$ python -q
>>> import numpy as np
>>> from numpy import linalg as LA
>>> np.set_printoptions(suppress=True, linewidth=200)
>>> def rd(a):
...     return np.round(a, 1) + 0
... 
>>> m1 = np.load("case18.npy")
>>> m1
array([[2, 0, 0, 0, 0],
       [0, 2, 0, 0, 0],
       [3, 1, 0, 0, 0],
       [1, 2, 0, 1, 0],
       [1, 1, 0, 0, 0]])
>>> rng = np.random.default_rng(56223)
>>> lab = rng.permutation(5)
>>> lab
array([2, 0, 1, 4, 3])
>>> Y = m1[lab][:, lab]
>>> rd(np.sort(np.abs(LA.eigvals(Y))))
array([0., 0., 1., 2., 2.])
>>> np.diag(Y)
array([0, 2, 2, 0, 1])
>>> Y
array([[0, 3, 1, 0, 0],
       [0, 2, 0, 0, 0],
       [0, 0, 2, 0, 0],
       [0, 1, 1, 0, 0],
       [0, 1, 2, 0, 1]])
>>> np.trace(Y)
np.int64(5)
>>> rd(np.trace(LA.pinv(m1) @ m1))
np.float64(3.0)
>>> np.allclose(m1[:-1].T @ LA.lstsq(m1[:-1].T, m1[-1])[0], m1[-1])
True
>>> np.abs(np.diag(LA.qr(m1)[1])) > 1e-9
array([ True,  True, False,  True, False])
>>> try:
...     LA.inv(m1)
... except LA.LinAlgError as e:
...     print(e)
... 
Singular matrix
>>> theta = np.radians(135)
>>> R = np.eye(5)
>>> R[0, 0] = R[1, 1] = np.cos(theta)
>>> R[0, 1], R[1, 0] = -np.sin(theta), np.sin(theta)
>>> rd(R)
array([[-0.7, -0.7,  0. ,  0. ,  0. ],
       [ 0.7, -0.7,  0. ,  0. ,  0. ],
       [ 0. ,  0. ,  1. ,  0. ,  0. ],
       [ 0. ,  0. ,  0. ,  1. ,  0. ],
       [ 0. ,  0. ,  0. ,  0. ,  1. ]])
>>> Y = m1 @ R.T
>>> rd(LA.svd(m1, compute_uv=False)), rd(LA.svd(Y, compute_uv=False))
(array([4.4, 2.5, 0.8, 0. , 0. ]), array([4.4, 2.5, 0.8, 0. , 0. ]))
>>> np.allclose(m1 @ m1.T, Y @ Y.T)
True
>>> rd(LA.det(R)), rd(np.trace(R))
(np.float64(1.0), np.float64(1.6))
>>> K = np.array([[0, 5, -1, 2, -3, 1, -2, 2],
...     [0, 0, -4, 2, 5, -4, 2, -2],
...     [0, 0, 0, -2, 2, 5, 0, -1],
...     [0, 0, 0, 0, 3, 3, 4, 2],
...     [0, 0, 0, 0, 0, 4, 5, 3],
...     [0, 0, 0, 0, 0, 0, -3, 2],
...     [0, 0, 0, 0, 0, 0, 0, -5],
...     [0, 0, 0, 0, 0, 0, 0, 0]])
>>> U, s, Vh = LA.svd(K)
>>> vecs = Vh[:(s > 1e-8).sum()]
>>> x0 = K[5] + -2 * K[3] + rng.integers(2) * np.eye(8)[1]
>>> x0
array([  0.,   1.,   0.,   0.,  -6.,  -6., -11.,  -2.])
>>> LA.matrix_rank(np.vstack([K, x0]))
np.int64(7)
>>> rd(np.diag(vecs.T @ vecs))
array([0., 1., 1., 1., 1., 1., 1., 1.])
>>> lab = rng.permutation(8)
>>> lab
array([4, 5, 0, 2, 6, 1, 7, 3])
>>> Y = K[lab][:, lab]
>>> rd(np.sort(np.abs(LA.eigvals(Y))))
array([0., 0., 0., 0., 0., 0., 0., 0.])
>>> rd(LA.det(Y)), rd(LA.det(K[lab]))
(np.float64(0.0), np.float64(0.0))
>>> U, s, Vh = LA.svd(K)
>>> rd(s)
array([10. ,  9.4,  6.7,  5. ,  4.1,  1. ,  0.5,  0. ])
>>> np.argmax(s[:-1] / (s[1:] + 1e-6)) + 1
np.int64(7)
>>> Y = U[:, :7] @ np.diag(s[:7]) @ Vh[:7]
>>> LA.matrix_rank(K, rtol=0.05)
np.int64(7)
>>> rd(Y)
array([[ 0.,  5., -1.,  2., -3.,  1., -2.,  2.],
       [ 0.,  0., -4.,  2.,  5., -4.,  2., -2.],
       [ 0.,  0.,  0., -2.,  2.,  5.,  0., -1.],
       [ 0.,  0.,  0.,  0.,  3.,  3.,  4.,  2.],
       [ 0.,  0.,  0.,  0.,  0.,  4.,  5.,  3.],
       [ 0.,  0.,  0.,  0.,  0.,  0., -3.,  2.],
       [ 0.,  0.,  0.,  0.,  0.,  0.,  0., -5.],
       [ 0.,  0.,  0.,  0.,  0.,  0.,  0.,  0.]])
>>> LA.matrix_rank(Y)
np.int64(7)
>>> rd(LA.norm(K - Y, 2)), s[7]
(np.float64(0.0), np.float64(0.0))
>>> r = LA.matrix_rank(K)
>>> r
np.int64(7)
>>> N = LA.svd(K)[2][r:].T
>>> N[:, 0] / N[np.abs(N[:, 0]).round(6).argmax(), 0]
array([1., 0., 0., 0., 0., 0., 0., 0.])
>>> N @ N.T
array([[1., 0., 0., 0., 0., 0., 0., 0.],
       [0., 0., 0., 0., 0., 0., 0., 0.],
       [0., 0., 0., 0., 0., 0., 0., 0.],
       [0., 0., 0., 0., 0., 0., 0., 0.],
       [0., 0., 0., 0., 0., 0., 0., 0.],
       [0., 0., 0., 0., 0., 0., 0., 0.],
       [0., 0., 0., 0., 0., 0., 0., 0.],
       [0., 0., 0., 0., 0., 0., 0., 0.]])
>>> K @ N
array([[0.],
       [0.],
       [0.],
       [0.],
       [0.],
       [0.],
       [0.],
       [0.]])
>>> [int(LA.matrix_rank(np.delete(K, i, axis=0))) for i in range(8)]
[6, 6, 6, 6, 6, 6, 6, 7]
>>> [int(LA.matrix_rank(K[:i])) for i in range(1, len(K) + 1)]
[1, 2, 3, 4, 5, 6, 7, 7]
>>> LA.matrix_rank(K, rtol=0.1)
np.int64(6)
>>> rd(LA.norm(K, 2) / LA.norm(K))
np.float64(0.6)
>>> Y = np.array([[0, 2, 2, 1], [1, 1, 1, 2], [1, 1, 0, 3], [2, 2, 1, 2]])
>>> X = Y - Y.T
>>> X
array([[ 0,  1,  1, -1],
       [-1,  0,  0,  0],
       [-1,  0,  0,  2],
       [ 1,  0, -2,  0]])
>>> x0 = np.array([1, 2, 0, 5])
>>> rhs = X @ x0
>>> rhs
array([-3, -1,  9,  1])
>>> rd(LA.solve(X.T, X[1]))
array([0., 1., 0., 0.])
>>> rd(LA.solve(X, rhs + X[:, 2]))
array([1., 2., 1., 5.])
>>> rd(LA.solve(X, rhs))
array([1., 2., 0., 5.])
>>> rd(LA.solve(X, X[:, 0]))
array([1., 0., 0., 0.])
>>> x0 = np.array([0, 2, -2, -2])
>>> rd(LA.det(X))
np.float64(4.0)
>>> q = LA.solve(np.eye(4) - X, np.eye(4) + X)
>>> rd(LA.det(q))
np.float64(1.0)
>>> np.allclose(X, X.T)
False
>>> rd(np.sort(np.abs(LA.eigvals(X))))
array([0.8, 0.8, 2.5, 2.5])
>>> rd(np.abs(LA.eigvals(X)).max())
np.float64(2.5)
>>> (X - X.T) / 2
array([[ 0.,  1.,  1., -1.],
       [-1.,  0.,  0.,  0.],
       [-1.,  0.,  0.,  2.],
       [ 1.,  0., -2.,  0.]])
>>> X @ X
array([[-3,  0,  2,  2],
       [ 0, -1, -1,  1],
       [ 2, -1, -5,  1],
       [ 2,  1,  1, -5]])
>>> X.inv()
Traceback (most recent call last):
  File "<python-input-76>", line 1, in <module>
    X.inv()
    ^^^^^
AttributeError: 'numpy.ndarray' object has no attribute 'inv'
>>> np.allclose(X @ X.T, X.T @ X)
True
>>> F = np.loadtxt("dump.csv", delimiter=",")
>>> F
array([[-14. ,  -0.4,  -1.9,   3.2, -13.5,   2.2,   1.4],
       [-11.7,  -1.6,   9. ,   4.1,   8.7,   2.4,  -8.9],
       [ -7.3,   3.4,   1.6, -11.4,  -7.8,   8.6,   8.1],
       [ -6.3,  -5.3,  -5.5,  -9.9,   9.7,  -6.1,   8.4],
       [-11.2, -12.6,  -9. ,   0.8,   5.7,  -0.7,  -0.5],
       [ -6. ,   8. ,   7.6,   1.3,   3.4,   8.6,  12.4],
       [ -9.5,  -9.3,  11.8,  -7.1,  -1.6,  -5.6,   0.4],
       [ 10.5,  -8.3,  -9. ,  -8.2,   7.5,   3.5,  -2.3],
       [ -0.3,  10. ,  -7.6, -11.9,   9.8,  -0.1,   1.9],
       [ -8. ,  13.3,   7.9,   4. ,  -4.8,  -4.3,  -6.1]])
>>> proj = F @ LA.solve(F.T @ F, F.T)
>>> rd(LA.eigvalsh(proj))
array([0., 0., 0., 1., 1., 1., 1., 1., 1., 1.])
>>> rd(np.diag(proj))
array([0.6, 0.8, 0.7, 0.7, 0.6, 0.8, 0.8, 0.5, 0.7, 0.6])
>>> rd(proj @ F[:, 6])
array([ 1.4, -8.9,  8.1,  8.4, -0.5, 12.4,  0.4, -2.3,  1.9, -6.1])
>>> rd(proj)
array([[ 0.6, -0.1,  0.3, -0.1,  0.3, -0.1, -0.1, -0.2, -0.1,  0.1],
       [-0.1,  0.8,  0. , -0.2,  0.2,  0.1,  0.1,  0.1,  0. ,  0.1],
       [ 0.3,  0. ,  0.7, -0.1, -0.1,  0.1,  0.2,  0.2,  0.2, -0.1],
       [-0.1, -0.2, -0.1,  0.7,  0.2,  0.1,  0.2, -0.1,  0.2, -0.1],
       [ 0.3,  0.2, -0.1,  0.2,  0.6, -0.1, -0.1,  0.1,  0. , -0.2],
       [-0.1,  0.1,  0.1,  0.1, -0.1,  0.8, -0.1, -0.2,  0. , -0.1],
       [-0.1,  0.1,  0.2,  0.2, -0.1, -0.1,  0.8,  0. , -0.2,  0. ],
       [-0.2,  0.1,  0.2, -0.1,  0.1, -0.2,  0. ,  0.5,  0.1, -0.3],
       [-0.1,  0. ,  0.2,  0.2,  0. ,  0. , -0.2,  0.1,  0.7,  0.2],
       [ 0.1,  0.1, -0.1, -0.1, -0.2, -0.1,  0. , -0.3,  0.2,  0.6]])
>>> np.allclose(proj @ proj, proj)
True
>>> np.trace(proj)
np.float64(7.0)
